>>> import numpy as np
>>> from numpy import linalg as LA
>>> np.set_printoptions(precision=2, suppress=True, linewidth=160, sign=" ")
>>> rnd = lambda a: np.round(a, 2) + 0
>>> W0 = np.loadtxt("arr.csv", delimiter=",")
>>> W0
array([[-1.,  1.,  2.,  1.,  0.],
       [ 0.,  0.,  1., -3., -3.],
       [ 0.,  0., -3., -2.,  1.],
       [ 0.,  0.,  0., -3., -3.],
       [ 0.,  0.,  0.,  0.,  3.]])
>>> U, sigma, Vt = LA.svd(W0)
>>> evecs = Vt[:(sigma > 1e-8).sum()]
>>> rng = np.random.default_rng(6213)
>>> x0 = W0[0] + 3 * W0[4] + rng.integers(2) * np.eye(5)[0]
>>> x0
array([-1.,  1.,  2.,  1.,  9.])
>>> LA.matrix_rank(np.vstack([W0, x0]))
np.int64(4)
>>> rnd(LA.norm(x0 - evecs.T @ evecs @ x0))
np.float64(0.0)
>>> rnd(np.diag(evecs.T @ evecs))
array([ 0.5,  0.5,  1. ,  1. ,  1. ])
>>> LA.matrix_rank(W0, rtol=0.1)
np.int64(4)
>>> [round(float(x), 2) for x in LA.svd(W0, compute_uv=False)[:3]]
[6.46, 4.49, 1.97]
>>> rnd(LA.norm(W0, 2) / LA.norm(W0))
np.float64(0.79)
>>> rnd(LA.det(2 * W0)), rnd(LA.det(W0))
(np.float64(0.0), np.float64(0.0))
>>> np.einsum("ij,ji->", W0, W0)
np.float64(28.0)
>>> rnd(LA.det(W0.T))
np.float64(0.0)
>>> np.poly(W0)
array([  1.,   4.,  -6., -36., -27.,   0.])
>>> rnd(LA.det(W0[::-1]))
np.float64(0.0)
>>> rnd(LA.eigvals(W0))
array([-1.,  0., -3., -3.,  3.])
>>> [int(LA.matrix_rank(LA.matrix_power(W0, p))) for p in range(1, 6)]
[4, 4, 4, 4, 4]
>>> rnd(np.sort(LA.eigvals(W0)))
array([-3., -3., -1.,  0.,  3.])
>>> W0 @ W0
array([[  1.,  -1.,  -7., -11.,  -4.],
       [  0.,   0.,  -3.,   7.,   1.],
       [  0.,   0.,   9.,  12.,   6.],
       [  0.,   0.,   0.,   9.,   0.],
       [  0.,   0.,   0.,   0.,   9.]])
>>> Y = W0 + rng.integers(-2, 3, (5, 4)) @ rng.integers(-2, 3, (4, 5))
>>> Y
array([[ -6.,   1.,  10.,   7.,  -6.],
       [  4.,   2.,  -3.,  -9.,  -1.],
       [  1.,   0.,  -2.,   0.,   1.],
       [ -3.,  -3.,   6.,   1.,  -5.],
       [  9.,   2.,  -8., -10.,   9.]])
>>> np.abs(Y - W0).sum(axis=1)
array([ 25.,  18.,   4.,  18.,  35.])
>>> rnd(LA.svd(Y - W0, compute_uv=False))
array([ 23.97,   3.55,   3.19,   2.15,   0.  ])
>>> LA.matrix_rank(Y - W0, tol=1e-8)
np.int64(4)
>>> data = np.loadtxt("w.csv", delimiter=",")
>>> rnd(data)
array([[ 0.06,  0.02,  0.09, -0.09, -0.09,  0.13, -0.09, -0.02],
       [ 0.02,  0.01,  0.03, -0.03, -0.03,  0.04, -0.03, -0.01],
       [ 0.09,  0.03,  0.16, -0.16, -0.16,  0.22, -0.16, -0.03],
       [-0.09, -0.03, -0.16,  0.16,  0.16, -0.22,  0.16,  0.03],
       [-0.09, -0.03, -0.16,  0.16,  0.16, -0.22,  0.16,  0.03],
       [ 0.13,  0.04,  0.22, -0.22, -0.22,  0.31, -0.22, -0.04],
       [-0.09, -0.03, -0.16,  0.16,  0.16, -0.22,  0.16,  0.03],
       [-0.02, -0.01, -0.03,  0.03,  0.03, -0.04,  0.03,  0.01]])
>>> x0 = np.array([-2, -1, 3, 3, -3, -1, -2, -2])
>>> h1 = np.maximum(data @ x0, 0)
>>> rnd(np.maximum(data @ (3 * x0), 0))
array([ 0.73,  0.24,  1.22,  0.  ,  0.  ,  1.71,  0.  ,  0.  ])
>>> rnd(data * (h1 > 1e-9)[:, None])
array([[ 0.06,  0.02,  0.09, -0.09, -0.09,  0.13, -0.09, -0.02],
       [ 0.02,  0.01,  0.03, -0.03, -0.03,  0.04, -0.03, -0.01],
       [ 0.09,  0.03,  0.16, -0.16, -0.16,  0.22, -0.16, -0.03],
       [ 0.  ,  0.  ,  0.  ,  0.  ,  0.  ,  0.  ,  0.  ,  0.  ],
       [ 0.  ,  0.  ,  0.  ,  0.  ,  0.  ,  0.  ,  0.  ,  0.  ],
       [ 0.13,  0.04,  0.22, -0.22, -0.22,  0.31, -0.22, -0.04],
       [ 0.  ,  0.  ,  0.  ,  0.  ,  0.  ,  0.  ,  0.  ,  0.  ],
       [ 0.  ,  0.  ,  0.  ,  0.  ,  0.  ,  0.  ,  0.  ,  0.  ]])
>>> w, evecs = LA.eigh(data)
>>> x0 = np.array([0, 0, 0, -2, -2, -3, -2, 3])
>>> rnd(x0 @ data @ x0 / (x0 @ x0)), rnd(w[0]), rnd(w[-1])
(np.float64(0.01), np.float64(0.0), np.float64(1.0))
>>> rnd(evecs * np.abs(w) @ evecs.T)
array([[ 0.06,  0.02,  0.09, -0.09, -0.09,  0.13, -0.09, -0.02],
       [ 0.02,  0.01,  0.03, -0.03, -0.03,  0.04, -0.03, -0.01],
       [ 0.09,  0.03,  0.16, -0.16, -0.16,  0.22, -0.16, -0.03],
       [-0.09, -0.03, -0.16,  0.16,  0.16, -0.22,  0.16,  0.03],
       [-0.09, -0.03, -0.16,  0.16,  0.16, -0.22,  0.16,  0.03],
       [ 0.13,  0.04,  0.22, -0.22, -0.22,  0.31, -0.22, -0.04],
       [-0.09, -0.03, -0.16,  0.16,  0.16, -0.22,  0.16,  0.03],
       [-0.02, -0.01, -0.03,  0.03,  0.03, -0.04,  0.03,  0.01]])
>>> rnd(x0 @ data @ x0)
np.float64(0.23)
>>> rnd(LA.eigvalsh(data[1:, 1:]))
array([ 0.  ,  0.  ,  0.  ,  0.  ,  0.  ,  0.  ,  0.94])
